>>> import numpy as np
>>> from numpy import linalg as LA
>>> np.set_printoptions(precision=2, suppress=True, linewidth=120)
>>> J = np.load("data.npy")
>>> J
array([[ 0,  0,  0],
       [-5, -9,  2],
       [ 4, -6,  3],
       [ 4, -6,  3],
       [ 4, -6,  3],
       [ 4, -6,  3],
       [ 0,  0,  0],
       [-3,  8, -9],
       [-8, -1, -7],
       [ 0,  0,  0],
       [-8, -1, -7],
       [-5, -9,  2],
       [ 0,  0,  0]])
>>> cen = (J - J.mean(axis=0)) / J.std(axis=0)
>>> cen.std(axis=0)
array([1., 1., 1.])
>>> c = LA.lstsq(np.delete(cen, 2, axis=1), cen[:, 2])[0]
>>> print(np.round(1 - np.var(cen[:, 2] - np.delete(cen, 2, axis=1) @ c), 2))
0.89
>>> np.abs(c).argmax()
np.int64(1)
>>> cov = np.cov(J, rowvar=False)
>>> np.polyfit(J[:, 0], J[:, 1], 1)
array([-0.21, -2.98])
>>> np.corrcoef(J.T)
array([[ 1.  , -0.2 ,  0.7 ],
       [-0.2 ,  1.  , -0.76],
       [ 0.7 , -0.76,  1.  ]])
>>> J.std(axis=0)
array([4.28, 4.58, 4.11])
>>> cen = J - J.mean(axis=0)
>>> V = LA.svd(cen)[2][:2]
>>> M2 = cen - cen @ V.T @ V
>>> (cen @ V.T).std(axis=0)
array([6.28, 3.95])
>>> A = np.loadtxt("x.csv", delimiter=",")
>>> A
array([[ 1.  , -1.93,  1.96],
       [ 0.91, -1.94,  2.02],
       [ 0.97, -1.98,  2.02],
       [ 0.97, -2.03,  2.01],
       [ 0.99, -1.96,  2.04],
       [ 0.95, -2.04,  1.99],
       [ 1.01, -1.93,  2.06],
       [ 0.95, -1.89,  1.9 ],
       [ 0.97, -1.93,  1.98],
       [ 0.95, -1.91,  1.96],
       [ 1.01, -1.96,  1.94],
       [ 1.06, -2.03,  1.96],
       [ 1.08, -2.02,  1.98],
       [-1.05,  2.93,  1.99],
       [-1.04,  2.95,  1.95],
       [-1.1 ,  2.98,  1.95],
       [-1.06,  2.97,  2.02],
       [-0.97,  2.94,  2.03],
       [-0.99,  2.95,  1.96],
       [-1.14,  3.08,  2.12],
       [-1.02,  3.01,  1.97],
       [-1.05,  2.99,  1.99],
       [-0.92,  3.03,  1.99],
       [-1.06,  2.97,  1.96],
       [-0.98,  2.97,  1.98],
       [-1.01,  2.91,  1.97]])
>>> u, r1 = A[8], A[17]
>>> round(u @ u, 2)
np.float64(8.59)
>>> p = (u @ r1) / (u @ u) * u
>>> p
array([-0.29,  0.58, -0.6 ])
>>> M2 = A / LA.norm(A, axis=1, keepdims=True)
>>> cov = M2 @ M2.T
>>> LA.norm(M2, axis=1)
array([1., 1., 1., 1., 1., 1., 1., 1., 1., 1., 1., 1., 1., 1., 1., 1., 1., 1., 1., 1., 1., 1., 1., 1., 1., 1.])
